% python3 -q
>>> import numpy as np
>>> import numpy.linalg as la
>>> np.set_printoptions(precision=3, suppress=True, linewidth=200)
>>> rd = lambda a: np.round(a, 3) + 0
>>> A = np.load("block10.npy")
>>> A
array([[-17,   2,   0,   3],
       [  3,  10,   1,   1],
       [  2,   2,  20,   0],
       [  2,   0,   1,  22]])
>>> B = la.inv(A)
>>> rd(B)
array([[-0.056,  0.011, -0.001,  0.007],
       [ 0.016,  0.098, -0.005, -0.007],
       [ 0.004, -0.011,  0.051,  0.   ],
       [ 0.005, -0.001, -0.002,  0.045]])
>>> rd(la.inv(B))
array([[-17.,   2.,   0.,   3.],
       [  3.,  10.,   1.,   1.],
       [  2.,   2.,  20.,   0.],
       [  2.,   0.,   1.,  22.]])
>>> rng = np.random.default_rng(882492)
>>> labels = rng.permutation(4)
>>> labels
array([3, 2, 1, 0])
>>> B = A[labels][:, labels]
>>> np.diag(B)
array([ 22,  20,  10, -17])
>>> x = np.array([1, 2, 3, 4])
>>> h1 = np.maximum(A @ x, 0)
>>> np.maximum(A @ (3 * x), 0)
array([  0,  90, 198, 279])
>>> A.T @ h1
array([ 408,  432, 1443, 2076])
>>> np.maximum(A @ x, 0) - np.maximum(-A @ x, 0)
array([-1, 30, 66, 93])
>>> h1
array([ 0, 30, 66, 93])
>>> A * (h1 > 1e-9)[:, None]
array([[ 0,  0,  0,  0],
       [ 3, 10,  1,  1],
       [ 2,  2, 20,  0],
       [ 2,  0,  1, 22]])
>>> np.flatnonzero(h1 > 1e-9)
array([1, 2, 3])
>>> feats = np.loadtxt("a.csv", delimiter=",")
>>> feats
array([[5., 4., 0., 4.],
       [4., 5., 0., 4.],
       [0., 0., 5., 0.],
       [4., 4., 0., 5.]])
>>> # 2 groups of indices that never mix
>>> np.trace(feats)
np.float64(20.0)
>>> feats @ feats
array([[57., 56.,  0., 56.],
       [56., 57.,  0., 56.],
       [ 0.,  0., 25.,  0.],
       [56., 56.,  0., 57.]])
>>> rd(np.sort(np.abs(la.eigvals(feats))))
array([ 1.,  1.,  5., 13.])
>>> rd(la.det(feats))
np.float64(65.0)
>>> (feats - feats.T) / 2
array([[0., 0., 0., 0.],
       [0., 0., 0., 0.],
       [0., 0., 0., 0.],
       [0., 0., 0., 0.]])
>>> E = np.loadtxt("w.csv", delimiter=",")
>>> E
array([[0.4  , 0.2  , 0.333, 0.067],
       [0.286, 0.286, 0.357, 0.071],
       [0.417, 0.   , 0.5  , 0.083],
       [0.4  , 0.   , 0.2  , 0.4  ]])
>>> # row-stochastic, so 1 is an eigenvalue
>>> r0 = np.array([0, 1, 0, 0])
>>> B = E + np.outer(r0, np.eye(4)[1])
>>> B
array([[0.4  , 0.2  , 0.333, 0.067],
       [0.286, 1.286, 0.357, 0.071],
       [0.417, 0.   , 0.5  , 0.083],
       [0.4  , 0.   , 0.2  , 0.4  ]])
>>> rd(la.det(B) / la.det(E)), rd(1 + la.solve(E, r0)[1])
(np.float64(4.13), np.float64(4.13))
>>> la.matrix_rank(B - E)
np.int64(1)
>>> rd(la.det(E[::-1]))
np.float64(0.007)
>>> rd(np.einsum("ii->", E))
np.float64(1.586)
>>> rd(la.eigvals(E).sum().real)
np.float64(1.586)
>>> rd(la.det(E.T))
np.float64(0.007)
>>> rd(np.poly(E))
array([ 1.   , -1.586,  0.692, -0.113,  0.007])
>>> rd(la.eigvals(E))
array([1.   +0.j   , 0.134+0.057j, 0.134-0.057j, 0.318+0.j   ])
>>> B = E + rng.integers(-2, 3, (4, 3)) @ rng.integers(-2, 3, (3, 4))
>>> B
array([[ 1.4  ,  0.2  ,  0.333,  1.067],
       [-0.714,  0.286, -3.643, -2.929],
       [ 4.417, -4.   ,  8.5  ,  6.083],
       [-3.6  ,  8.   ,  4.2  ,  2.4  ]])
>>> rd(B - E)
array([[ 1.,  0.,  0.,  1.],
       [-1.,  0., -4., -3.],
       [ 4., -4.,  8.,  6.],
       [-4.,  8.,  4.,  2.]])
>>> x = np.array([-3, 3, 0, -2])
>>> y = feats @ x
>>> y
array([-11.,  -5.,   0., -10.])
>>> rd(la.solve(feats, -2 * y))
array([ 6., -6.,  0.,  4.])
>>> rd(la.solve(feats, feats[:, 3]))
array([0., 0., 0., 1.])
>>> r0 = np.array([-1, 3, 5])
>>> rd(np.polyval(r0, E[0]))
array([6.04 , 5.56 , 5.888, 5.197])
>>> rd(np.cross(E[0, :3], E[1, :3]))
array([-0.024, -0.048,  0.057])
>>> K = np.loadtxt("layer5.csv", delimiter=",")
>>> K
array([[0., 0., 0., 1.],
       [3., 1., 2., 0.],
       [3., 0., 3., 1.],
       [6., 2., 4., 1.]])
>>> # rank 3
>>> hat = np.triu(np.array([[2, -2, -3, 2], [-3, 3, 0, -3], [2, -2, 3, 2], [-3, -2, -3, -3]]), 1) + np.eye(4)
>>> B = hat @ K @ la.inv(hat)
>>> hat @ K - K @ hat
array([[ -3.,   2.,  -5.,  -1.],
       [-18.,   0.,  -3., -10.],
       [ 12.,  10.,  17., -10.],
       [  0.,  12.,  18., -14.]])
>>> np.trace(B), np.trace(K)
(np.float64(5.0), np.float64(5.0))
>>> rd(np.poly(B))
array([ 1., -5., -3.,  3.,  0.])
>>> Uu, sig, vt = la.svd(K)
>>> rd(sig)
array([9.381, 1.457, 0.931, 0.   ])
>>> B = Uu[:, :3] @ np.diag(sig[:3]) @ vt[:3]
>>> rd(la.norm(K - B, 2)), rd(sig[3])
(np.float64(0.0), np.float64(0.0))
>>> rd(la.norm(K - B) / la.norm(K))
np.float64(0.0)
>>> rd(np.abs(K - B).max())
np.float64(0.0)
>>> r0 = np.array([-3, -2, 1])
>>> np.array([np.convolve(row, r0, "same") for row in K])
array([[  0.,   0.,  -3.,  -2.],
       [ -9.,  -5.,  -3.,   2.],
       [ -6.,  -6.,  -9.,   1.],
       [-18., -10.,  -9.,   2.]])
>>> np.convolve(K[2], r0)
array([-9., -6., -6., -9.,  1.,  1.])
>>> np.correlate(K[2], K[3], "full")
array([ 3., 12.,  9., 31., 10., 20.,  6.])
>>> J = np.load("m.npy")
>>> J
array([[ 0, -7,  1],
       [ 7,  0,  3],
       [-1, -3,  0]])
>>> # null space of dimension 1
>>> r = la.matrix_rank(J)
>>> r
np.int64(2)
>>> null = la.svd(J)[2][r:].T
>>> [int(la.matrix_rank(J[:, :j + 1])) for j in range(3)]
[1, 2, 2]
>>> rd(J @ null)
array([[0.],
       [0.],
       [0.]])
>>> rd(null[:, 0] / null[np.abs(null[:, 0]).round(6).argmax(), 0])
array([-0.429,  0.143,  1.   ])
>>> m1 = np.array([[-2, 0, -2], [0, -2, 0], [-2, 0, 0]])
>>> B = np.array([[1, 0, 1], [2, 0, 2]])
>>> cent = np.kron(B, m1)
>>> la.matrix_rank(cent)
np.int64(3)
>>> cent
array([[-2,  0, -2,  0,  0,  0, -2,  0, -2],
       [ 0, -2,  0,  0,  0,  0,  0, -2,  0],
       [-2,  0,  0,  0,  0,  0, -2,  0,  0],
       [-4,  0, -4,  0,  0,  0, -4,  0, -4],
       [ 0, -4,  0,  0,  0,  0,  0, -4,  0],
       [-4,  0,  0,  0,  0,  0, -4,  0,  0]])
>>> cent.shape
(6, 9)
>>> M = np.array([[2, 2, 2, 2], [2, 4, 4, 4], [2, 4, 6, 6], [2, 4, 6, 8]])
>>> W1 = np.array([[3, 3], [-2, -3], [0, -3], [2, 2]])
>>> coef = np.array([-4, 0])
>>> act = np.maximum(M @ W1 + coef, 0)
>>> (act > 0).mean(axis=0)
array([1., 0.])
>>> act
array([[ 2,  0],
       [ 2,  0],
       [ 6,  0],
       [10,  0]])
>>> cent = np.array([[3, 2, 3], [1, 3, 0]])
>>> act @ cent
array([[ 6,  4,  6],
       [ 6,  4,  6],
       [18, 12, 18],
       [30, 20, 30]])
>>> W1 @ cent
array([[ 12,  15,   9],
       [ -9, -13,  -6],
       [ -3,  -9,   0],
       [  8,  10,   6]])
>>> r = la.matrix_rank(act)
>>> r
np.int64(1)
>>> null = la.svd(act)[2][r:].T
>>> act @ null
array([[0.],
       [0.],
       [0.],
       [0.]])
>>> [int(la.matrix_rank(np.delete(act, i, axis=0))) for i in range(4)]
[1, 1, 1, 1]
